$ ipython --no-banner

In [1]: import numpy as np

In [2]: import numpy.linalg as la

In [3]: np.set_printoptions(precision=3, suppress=True, linewidth=200)

In [4]: rnd = lambda a: np.round(a, 3) + 0

In [5]: X = np.load("mat.npy")

In [6]: X
Out[6]: 
array([[0, 0, 0, 0],
       [2, 2, 0, 2],
       [2, 0, 1, 2],
       [1, 2, 0, 2]])

In [7]: (X + X.T) / 2
Out[7]: 
array([[0. , 1. , 1. , 0.5],
       [1. , 2. , 0. , 2. ],
       [1. , 0. , 1. , 1. ],
       [0.5, 2. , 1. , 2. ]])

In [8]: np.trace(X)
Out[8]: np.int64(5)

In [9]: (X - X.T) / 2
Out[9]: 
array([[ 0. , -1. , -1. , -0.5],
       [ 1. ,  0. ,  0. ,  0. ],
       [ 1. ,  0. ,  0. ,  1. ],
       [ 0.5,  0. , -1. ,  0. ]])

In [10]: rnd(np.abs(la.eigvals(X)).max())
Out[10]: np.float64(4.0)

In [11]: np.allclose(X @ X.T, X.T @ X)
Out[11]: False

In [12]: x0 = np.array([4, 7, -1, -7])

In [13]: (X @ x0).argmax()
Out[13]: np.int64(1)

In [14]: X @ np.eye(4)[0]
Out[14]: array([0., 2., 2., 1.])

In [15]: X * x0
Out[15]: 
array([[  0,   0,   0,   0],
       [  8,  14,   0, -14],
       [  8,   0,  -1, -14],
       [  4,  14,   0, -14]])

In [16]: (X * x0).sum(axis=1)
Out[16]: array([ 0,  8, -7,  4])

In [17]: M2 = np.array([[0, 3, 0, 2, 2, 0, 0],
    ...:     [1, 1, 0, 2, 0, 1, 1],
    ...:     [3, 3, 1, 2, 3, 0, 3],
    ...:     [2, 0, 1, 3, 2, 1, 0],
    ...:     [2, 1, 1, 0, 2, 0, 2],
    ...:     [2, 2, 3, 0, 2, 1, 3],
    ...:     [2, 3, 1, 0, 2, 0, 1]])

In [18]: m1 = M2 + M2.T

In [19]: m1
Out[19]: 
array([[0, 4, 3, 4, 4, 2, 2],
       [4, 2, 3, 2, 1, 3, 4],
       [3, 3, 2, 3, 4, 3, 4],
       [4, 2, 3, 6, 2, 1, 0],
       [4, 1, 4, 2, 4, 2, 4],
       [2, 3, 3, 1, 2, 2, 3],
       [2, 4, 4, 0, 4, 3, 2]])

In [20]: # equal to its transpose

In [21]: t = np.radians(90)

In [22]: Rm = np.eye(7)

In [23]: Rm[2, 2] = Rm[1, 1] = np.cos(t)

In [24]: Rm[2, 1], Rm[1, 2] = -np.sin(t), np.sin(t)

In [25]: rnd(Rm)
Out[25]: 
array([[ 1.,  0.,  0.,  0.,  0.,  0.,  0.],
       [ 0.,  0.,  1.,  0.,  0.,  0.,  0.],
       [ 0., -1.,  0.,  0.,  0.,  0.,  0.],
       [ 0.,  0.,  0.,  1.,  0.,  0.,  0.],
       [ 0.,  0.,  0.,  0.,  1.,  0.,  0.],
       [ 0.,  0.,  0.,  0.,  0.,  1.,  0.],
       [ 0.,  0.,  0.,  0.,  0.,  0.,  1.]])

In [26]: M2 = m1 @ Rm.T

In [27]: np.allclose(la.norm(m1, axis=1), la.norm(M2, axis=1))
Out[27]: True

In [28]: rnd(M2)
Out[28]: 
array([[ 0.,  3., -4.,  4.,  4.,  2.,  2.],
       [ 4.,  3., -2.,  2.,  1.,  3.,  4.],
       [ 3.,  2., -3.,  3.,  4.,  3.,  4.],
       [ 4.,  3., -2.,  6.,  2.,  1.,  0.],
       [ 4.,  4., -1.,  2.,  4.,  2.,  4.],
       [ 2.,  3., -3.,  1.,  2.,  2.,  3.],
       [ 2.,  4., -4.,  0.,  4.,  3.,  2.]])

In [29]: rnd(la.det(Rm)), np.trace(Rm)
Out[29]: (np.float64(1.0), np.float64(5.0))

In [30]: O, _ = la.qr(np.array([[0.6, -1.6], [1.7, -0.7]]))

In [31]: M = O[:, :2]

In [32]: rnd(M)
Out[32]: 
array([[-0.333, -0.943],
       [-0.943,  0.333]])

In [33]: # equal to its transpose

In [34]: M2 = la.invert(M)
---------------------------------------------------------------------------
AttributeError                            Traceback (most recent call last)
Cell In[34], line 1
----> 1 M2 = la.invert(M)

AttributeError: module 'numpy.linalg' has no attribute 'invert'

In [35]: M2 = la.inv(M)

In [36]: (np.abs(M2) > 1e-9).astype(int)
Out[36]: 
array([[1, 1],
       [1, 1]])

In [37]: rnd(M @ M2)
Out[37]: 
array([[1., 0.],
       [0., 1.]])

In [38]: rnd(la.inv(M2))
Out[38]: 
array([[-0.333, -0.943],
       [-0.943,  0.333]])

In [39]: np.allclose(M2, M.T)
Out[39]: True

In [40]: rnd(la.cond(M))
Out[40]: np.float64(1.0)

In [41]: rnd(la.det(M) * M2)
Out[41]: 
array([[ 0.333,  0.943],
       [ 0.943, -0.333]])
